>>> import numpy as np
>>> import numpy.linalg as la
>>> np.set_printoptions(suppress=True, linewidth=160)
>>> data = np.load("a.npy")
>>> data.round(2) + 0
array([[-4.6 , -1.64,  4.18,  3.  ,  2.06, -3.75,  5.21,  1.06,  5.54, -1.9 , -0.66],
       [-2.53, -3.69,  7.27,  1.96,  0.  , -1.69,  2.11, -1.  ,  5.54,  1.2 ,  2.42],
       [-2.35,  5.32, -3.49, -1.81,  5.33, -3.35,  5.52,  4.33,  0.02,  1.47, -6.5 ],
       [ 2.09, -1.59,  6.13, -3.05, -0.59,  1.59, -2.13, -1.59,  1.5 ,  8.13,  2.63],
       [-7.  , -0.35,  1.92,  4.64,  3.79, -5.93,  8.36,  2.79,  6.21, -5.5 , -3.15],
       [ 1.46,  2.06,  1.57, -3.94,  1.85,  0.36,  0.01,  0.85, -0.31,  7.2 , -1.32],
       [ 0.18,  2.5 ,  0.65, -2.97,  2.63, -0.75,  1.6 ,  1.63,  0.19,  5.28, -2.41],
       [-1.35, -1.86,  5.43,  0.16,  0.62, -1.11,  1.54, -0.38,  3.73,  2.97,  1.19],
       [-4.  ,  4.41, -2.89,  0.03,  5.45, -4.48,  6.96,  4.45,  1.55, -0.99, -6.41],
       [ 2.96,  2.97,  0.93, -5.65,  1.8 ,  1.37, -1.27,  0.8 , -1.76,  9.44, -1.49],
       [-1.39, -4.68,  8.8 ,  1.32, -1.05, -0.58,  0.46, -2.05,  5.44,  2.92,  3.98],
       [-3.67,  0.17,  2.29,  1.44,  2.77, -3.37,  4.91,  1.77,  3.9 , -0.51, -2.01],
       [-2.92,  3.64, -1.64, -0.63,  4.55, -3.46,  5.47,  3.55,  1.37,  0.62, -5.1 ],
       [-2.8 ,  5.39, -3.7 , -1.43,  5.55, -3.72,  6.04,  4.55,  0.25,  0.8 , -6.79],
       [ 1.07,  4.86, -1.91, -4.71,  3.69, -0.52,  1.57,  2.69, -1.76,  6.6 , -4.33],
       [ 3.56, -3.35,  8.69, -3.67, -2.24,  3.12, -4.46, -3.24,  1.67, 10.34,  5.13],
       [ 1.86,  1.95,  1.81, -4.25,  1.63,  0.69, -0.46,  0.63, -0.49,  7.78, -1.02],
       [-4.62, -0.88,  3.27,  2.71,  2.52, -3.92,  5.54,  1.52,  5.1 , -1.94, -1.44],
       [ 3.28, -1.83,  6.78, -4.02, -1.21,  2.59, -3.55, -2.21,  0.93,  9.93,  3.47],
       [-2.23, -1.99,  5.31,  1.01,  0.9 , -1.79,  2.46, -0.1 ,  4.33,  1.65,  0.87],
       [-6.1 ,  1.57, -0.11,  3.07,  4.58, -5.6 ,  8.14,  3.58,  4.52, -4.16, -4.62],
       [-3.71, -3.97,  7.25,  3.13,  0.3 , -2.57,  3.29, -0.7 ,  6.41, -0.56,  2.12],
       [ 2.07,  0.13,  4.07, -3.72,  0.45,  1.23, -1.43, -0.55,  0.48,  8.11,  0.91],
       [-1.47, -0.37,  3.61, -0.33,  1.56, -1.5 ,  2.27,  0.56,  2.91,  2.79, -0.36],
       [-0.67,  5.29, -2.95, -3.31,  4.64, -1.99,  3.65,  3.64, -0.97,  3.99, -5.63],
       [-0.15,  4.38, -1.7 , -3.42,  3.89, -1.39,  2.71,  2.89, -0.74,  4.78, -4.45],
       [-0.36, -1.22,  4.96, -0.99,  0.61, -0.44,  0.71, -0.39,  2.75,  4.46,  1.04],
       [-4.38,  3.66, -2.11,  0.68,  5.15, -4.64,  7.08,  4.15,  2.23, -1.57, -5.85],
       [-3.34,  0.53,  1.96,  1.  ,  2.85, -3.18,  4.69,  1.85,  3.49, -0.02, -2.2 ],
       [-4.17, -0.11,  2.48,  1.99,  2.8 , -3.71,  5.34,  1.8 ,  4.36, -1.25, -1.98],
       [-2.02,  3.29, -0.95, -1.3 ,  3.98, -2.67,  4.34,  2.98,  1.04,  1.97, -4.3 ],
       [-0.36,  4.22, -1.57, -3.16,  3.88, -1.53,  2.89,  2.88, -0.51,  4.45, -4.4 ],
       [-4.65, -2.72,  5.46,  3.47,  1.43, -3.58,  4.83,  0.43,  6.22, -1.98,  0.39]])
>>> np.unique(data.round(6), axis=0).shape
(33, 11)
>>> np.allclose(data[:-1].T @ la.lstsq(data[:-1].T, data[-1])[0], data[-1])
True
>>> x = np.array([-2, 2, 0, -2, -1, 2, -2, 2, -2, -1, -2])
>>> h1 = np.maximum(data @ x, 0)
>>> np.round(np.tanh(data @ x), 2)
array([-1., -1.,  1., -1., -1.,  1.,  1., -1.,  1.,  1., -1., -1.,  1.,  1.,  1., -1.,  1., -1., -1., -1., -1., -1., -1., -1.,  1.,  1., -1.,  1., -1., -1.,
        1.,  1., -1.])
>>> np.flatnonzero(h1 > 1e-9)
array([ 2,  5,  6,  8,  9, 12, 13, 14, 16, 24, 25, 27, 30, 31])
>>> np.round(data.T @ h1, 2)
array([ -94.97,  658.13, -265.74, -454.03,  617.04, -268.99,  490.5 ,  463.56,  -61.64,  624.92, -705.62])
